$ python3 -q
>>> import numpy as np
>>> import numpy.linalg as la
>>> np.set_printoptions(precision=3, suppress=True, linewidth=120, legacy="1.25")
>>> W0 = np.loadtxt("data.csv", delimiter=",")
>>> W0
array([[ 0., -7.,  6., -5., -5.,  1., -7.,  2., -1.],
       [ 0.,  0., -4., -4., -8., -5.,  3.,  4.,  9.],
       [ 0.,  0.,  0.,  5.,  4.,  3., -4.,  2., -6.],
       [ 0.,  0.,  0.,  0., -4.,  2.,  8.,  3.,  1.],
       [ 0.,  0.,  0.,  0.,  0.,  1., -5.,  7.,  2.],
       [ 0.,  0.,  0.,  0.,  0.,  0.,  8., -2., -4.],
       [ 0.,  0.,  0.,  0.,  0.,  0.,  0.,  7., -4.],
       [ 0.,  0.,  0.,  0.,  0.,  0.,  0.,  0., -7.],
       [ 0.,  0.,  0.,  0.,  0.,  0.,  0.,  0.,  0.]])
>>> rk = la.matrix_rank(W0)
>>> rk
8
>>> ns = la.svd(W0)[2][rk:].T
>>> [int(la.matrix_rank(np.delete(W0, i, axis=0))) for i in range(9)]
[7, 7, 7, 7, 7, 7, 7, 7, 8]
>>> [int(la.matrix_rank(W0[:, :j + 1])) for j in range(9)]
[0, 1, 2, 3, 4, 5, 6, 7, 8]
>>> vec = np.array([-1, -6, 2, -3, -8, -3, -7, -1, -4])
>>> la.norm(W0 @ vec) <= la.norm(W0, 2) * la.norm(vec) + 1e-9
True
>>> W0 @ vec
array([157.,  22.,  -6., -37.,  17., -38.,   9.,  28.,   0.])
>>> W0 * vec
array([[ -0.,  42.,  12.,  15.,  40.,  -3.,  49.,  -2.,   4.],
       [ -0.,  -0.,  -8.,  12.,  64.,  15., -21.,  -4., -36.],
       [ -0.,  -0.,   0., -15., -32.,  -9.,  28.,  -2.,  24.],
       [ -0.,  -0.,   0.,  -0.,  32.,  -6., -56.,  -3.,  -4.],
       [ -0.,  -0.,   0.,  -0.,  -0.,  -3.,  35.,  -7.,  -8.],
       [ -0.,  -0.,   0.,  -0.,  -0.,  -0., -56.,   2.,  16.],
       [ -0.,  -0.,   0.,  -0.,  -0.,  -0.,  -0.,  -7.,  16.],
       [ -0.,  -0.,   0.,  -0.,  -0.,  -0.,  -0.,  -0.,  28.],
       [ -0.,  -0.,   0.,  -0.,  -0.,  -0.,  -0.,  -0.,  -0.]])
>>> W0 @ np.ones(9)
array([-16.,  -5.,   4.,  10.,   5.,   2.,   3.,  -7.,   0.])
>>> np.sign((W0 @ vec).round(6))
array([ 1.,  1., -1., -1.,  1., -1.,  1.,  1.,  0.])
